$ python3 -q
>>> import numpy as np
>>> np.set_printoptions(precision=2, suppress=True, linewidth=140)
>>> M = np.loadtxt("run11.csv", delimiter=",")
>>> M
array([[ 0.,  0.,  0.,  0.,  1.,  0.],
       [ 0.,  0.,  0.,  2.,  0.,  0.],
       [ 0.,  0.,  0.,  0.,  0.,  2.],
       [ 1.,  0.,  0.,  0.,  0.,  0.],
       [ 0.,  0., -1.,  0.,  0.,  0.],
       [ 0.,  2.,  0.,  0.,  0.,  0.]])
>>> cov = M.T @ M
>>> np.linalg.eigvalsh(cov)[::-1]
array([4., 4., 4., 1., 1., 1.])
>>> cov
array([[1., 0., 0., 0., 0., 0.],
       [0., 4., 0., 0., 0., 0.],
       [0., 0., 1., 0., 0., 0.],
       [0., 0., 0., 4., 0., 0.],
       [0., 0., 0., 0., 1., 0.],
       [0., 0., 0., 0., 0., 4.]])
>>> np.allclose(cov, cov.T)
True
>>> np.linalg.svd(M, compute_uv=False) ** 2
array([4., 4., 4., 1., 1., 1.])
>>> E = np.load("case13.npy")
>>> E
array([[ 2,  0,  0],
       [ 0,  3,  0],
       [ 0,  0, -2]])
>>> # triangular, det is the product of the diagonal
>>> Uu, sv, Vt = np.linalg.svd(E, full_matrices=False)
>>> Uu.T @ Uu
array([[1., 0., 0.],
       [0., 1., 0.],
       [0., 0., 1.]])
>>> np.cumsum(sv ** 2) / np.sum(sv ** 2)
array([0.53, 0.76, 1.  ])
>>> round(np.sqrt((sv ** 2).sum()), 2), round(np.linalg.norm(E), 2)
(np.float64(4.12), np.float64(4.12))
>>> Uu.shape, sv.shape, Vt.shape
((3, 3), (3,), (3, 3))
>>> rng = np.random.default_rng(93)
>>> z = rng.permutation(3)
>>> z
array([1, 0, 2])
>>> A2 = E[z][:, z]
>>> np.allclose(A2, E)
False
>>> A2
array([[ 3,  0,  0],
       [ 0,  2,  0],
       [ 0,  0, -2]])
>>> np.trace(A2)
np.int64(3)
>>> F = np.array([[-25, 1, -5, -1],
...     [20, -4, 4, 3],
...     [25, -3, 5, -5],
...     [15, 1, 3, -5],
...     [-10, -1, -2, -2]])
>>> F
array([[-25,   1,  -5,  -1],
       [ 20,  -4,   4,   3],
       [ 25,  -3,   5,  -5],
       [ 15,   1,   3,  -5],
       [-10,  -1,  -2,  -2]])
>>> # rows and columns are dependent
>>> Uu, sv, Vt = np.linalg.svd(F)
>>> np.argmax(sv[:-1] / (sv[1:] + 1e-6)) + 1
np.int64(3)
>>> A2 = Uu[:, :3] @ np.diag(sv[:3]) @ Vt[:3]
>>> np.linalg.matrix_rank(A2)
np.int64(3)
>>> np.round(np.abs(F - A2).max(), 2)
np.float64(0.0)
>>> round(np.linalg.norm(F - A2) / np.linalg.norm(F), 2)
np.float64(0.0)
>>> A2
array([[-25.,   1.,  -5.,  -1.],
       [ 20.,  -4.,   4.,   3.],
       [ 25.,  -3.,   5.,  -5.],
       [ 15.,   1.,   3.,  -5.],
       [-10.,  -1.,  -2.,  -2.]])
